$ python3 -q
>>> import numpy as np
>>> np.set_printoptions(suppress=True, linewidth=100)
>>> def rd(a):
...     return np.round(a, 2) + 0
... 
>>> E = np.loadtxt("out8.csv", delimiter=",")
>>> E
array([[-1.,  3.,  2., -2.,  2., -3.,  2.,  3.],
       [ 0., -2.,  3., -2., -3.,  2., -2.,  3.],
       [ 3.,  0.,  1.,  2.,  0.,  1.,  0.,  0.],
       [ 1.,  1., -1., -3.,  3.,  1.,  1.,  3.],
       [ 0.,  1.,  1.,  1.,  1., -2.,  0.,  0.],
       [-3., -1., -1.,  3., -2., -1.,  2., -3.],
       [ 2., -2.,  2., -1., -2.,  2.,  1.,  0.],
       [-1., -1.,  8., -6., -4.,  1., -2.,  9.]])
>>> rng = np.random.default_rng(69257)
>>> other = E + rng.integers(-2, 3, (8, 7)) @ rng.integers(-2, 3, (7, 8))
>>> other
array([[ -8.,   8.,  -5.,  -4.,  -4.,   3.,   2.,   4.],
       [  2.,  -5.,   1.,   0.,  -6.,  -1., -10.,   5.],
       [ -2.,   1.,  -1.,  -6.,   4.,   8.,   9.,  -6.],
       [  1.,   7.,   2.,  -7.,   3.,   5.,   3.,  -2.],
       [  2.,  -4.,  -3.,   3.,   4.,   3.,   4.,   8.],
       [  6.,  -1.,   2.,   7.,  -2.,   1.,  -3.,  -1.],
       [  2.,  -7.,   2.,   5.,   0.,   0.,   7.,   9.],
       [  5.,  -4.,   9.,  -2.,  -3.,   4.,  -2.,  14.]])
>>> rd(np.linalg.svd(other - E, compute_uv=False))
array([24.33, 18.09, 13.59, 11.16,  6.57,  1.3 ,  0.89,  0.  ])
>>> np.linalg.matrix_rank(other - E, tol=1e-8)
np.int64(7)
>>> np.abs(other - E).sum(axis=1)
array([34., 25., 42., 24., 33., 25., 30., 23.])
>>> q, V = np.linalg.qr(other[:, :5])[0], np.linalg.qr(other[:, 5:])[0]
>>> s = np.linalg.svd(q.T @ V, compute_uv=False)
>>> rd(np.degrees(np.arccos(s.clip(0, 1))))
array([14.65, 33.65, 61.31])
>>> rd(np.linalg.det(E))
np.float64(0.0)
>>> (E - E.T) / 2
array([[ 0. ,  1.5, -0.5, -1.5,  1. ,  0. ,  0. ,  2. ],
       [-1.5,  0. ,  1.5, -1.5, -2. ,  1.5,  0. ,  2. ],
       [ 0.5, -1.5,  0. ,  1.5, -0.5,  1. , -1. , -4. ],
       [ 1.5,  1.5, -1.5,  0. ,  1. , -1. ,  1. ,  4.5],
       [-1. ,  2. ,  0.5, -1. ,  0. ,  0. ,  1. ,  2. ],
       [ 0. , -1.5, -1. ,  1. ,  0. ,  0. ,  0. , -2. ],
       [ 0. ,  0. ,  1. , -1. , -1. ,  0. ,  0. ,  1. ],
       [-2. , -2. ,  4. , -4.5, -2. ,  2. , -1. ,  0. ]])
>>> rd(np.sort(np.abs(np.linalg.eigvals(E))))
array([0.  , 0.25, 3.64, 3.64, 3.69, 3.69, 6.17, 6.88])
>>> np.allclose(E @ E.T, E.T @ E)
False
>>> np.trace(E)
np.float64(5.0)
